$ ipython --no-banner

In [1]: import numpy as np

In [2]: from numpy import linalg as LA

In [3]: np.set_printoptions(suppress=True, linewidth=200)

In [4]: K = np.loadtxt("sample10.csv", delimiter=",")

In [5]: K.round(2)
Out[5]: 
array([[ 0.77, -0.1 , -0.63],
       [-0.1 ,  0.96, -0.27],
       [-0.63, -0.27, -0.72]])

In [6]: rng = np.random.default_rng(3528)

In [7]: lab = rng.permutation(3)

In [8]: A2 = K[:, lab] * rng.choice([-1, 1], 3)

In [9]: A2.round(2)
Out[9]: 
array([[-0.63, -0.77, -0.1 ],
       [-0.27,  0.1 ,  0.96],
       [-0.72,  0.63, -0.27]])

In [10]: Uu, _, vt = LA.svd(K.T @ A2)

In [11]: np.round(LA.lstsq(K, A2)[0], 2) + 0
Out[11]: 
array([[ 0., -1.,  0.],
       [ 0.,  0.,  1.],
       [ 1.,  0.,  0.]])

In [12]: lab
Out[12]: array([2, 0, 1])

In [13]: np.round(Uu @ vt, 2) + 0
Out[13]: 
array([[ 0., -1.,  0.],
       [ 0.,  0.,  1.],
       [ 1.,  0.,  0.]])

In [14]: r0 = np.array([2, 1])

In [15]: np.round(np.correlate(K[2], K[0], "full"), 2)
Out[15]: array([ 0.4 ,  0.24,  0.  , -0.14, -0.55])

In [16]: np.round(np.convolve(K[2], r0), 2)
Out[16]: array([-1.27, -1.18, -1.72, -0.72])

In [17]: np.round(np.array([np.convolve(row, r0, "same") for row in K]), 2)
Out[17]: 
array([[ 1.53,  0.57, -1.37],
       [-0.2 ,  1.81,  0.41],
       [-1.27, -1.18, -1.72]])

In [18]: lab = rng.permutation(3)

In [19]: lab
Out[19]: array([2, 1, 0])

In [20]: A2 = K[lab][:, lab]

In [21]: np.round(LA.det(A2), 2), round(LA.det(K[lab]), 2)
Out[21]: (np.float64(-1.0), np.float64(1.0))

In [22]: np.round(np.sort(np.abs(LA.eigvals(A2))), 2)
Out[22]: array([1., 1., 1.])

In [23]: np.trace(A2)
Out[23]: np.float64(1.0)

In [24]: np.allclose(A2, K)
Out[24]: False

In [25]: A2 = K / LA.norm(K, axis=1, keepdims=True)

In [26]: G = A2 @ A2.T

In [27]: G[1].round(2) + 0
Out[27]: array([0., 1., 0.])

In [28]: F = np.loadtxt("dump.csv", delimiter=",")

In [29]: F.round(2)
Out[29]: 
array([[-0.5 ,  0.  , -0.87,  0.  ],
       [ 0.  ,  1.  ,  0.  ,  0.  ],
       [ 0.87,  0.  , -0.5 ,  0.  ],
       [ 0.  ,  0.  ,  0.  ,  1.  ]])

In [30]: x0 = np.array([2, 1, -3, -2])

In [31]: target = F @ x0

In [32]: beta, lr = np.zeros(4), 1 / LA.norm(F, 2) ** 2

In [33]: for i in range(15):
    ...:     beta -= lr * F.T @ (F @ beta - target)
    ...:     if i % 5 == 0: print(i, round(LA.norm(F @ beta - target), 2))
    ...: 
0 0.0
5 0.0
10 0.0

In [34]: beta
Out[34]: array([ 2.,  1., -3., -2.])

In [35]: round(LA.cond(F), 2)
Out[35]: np.float64(1.0)
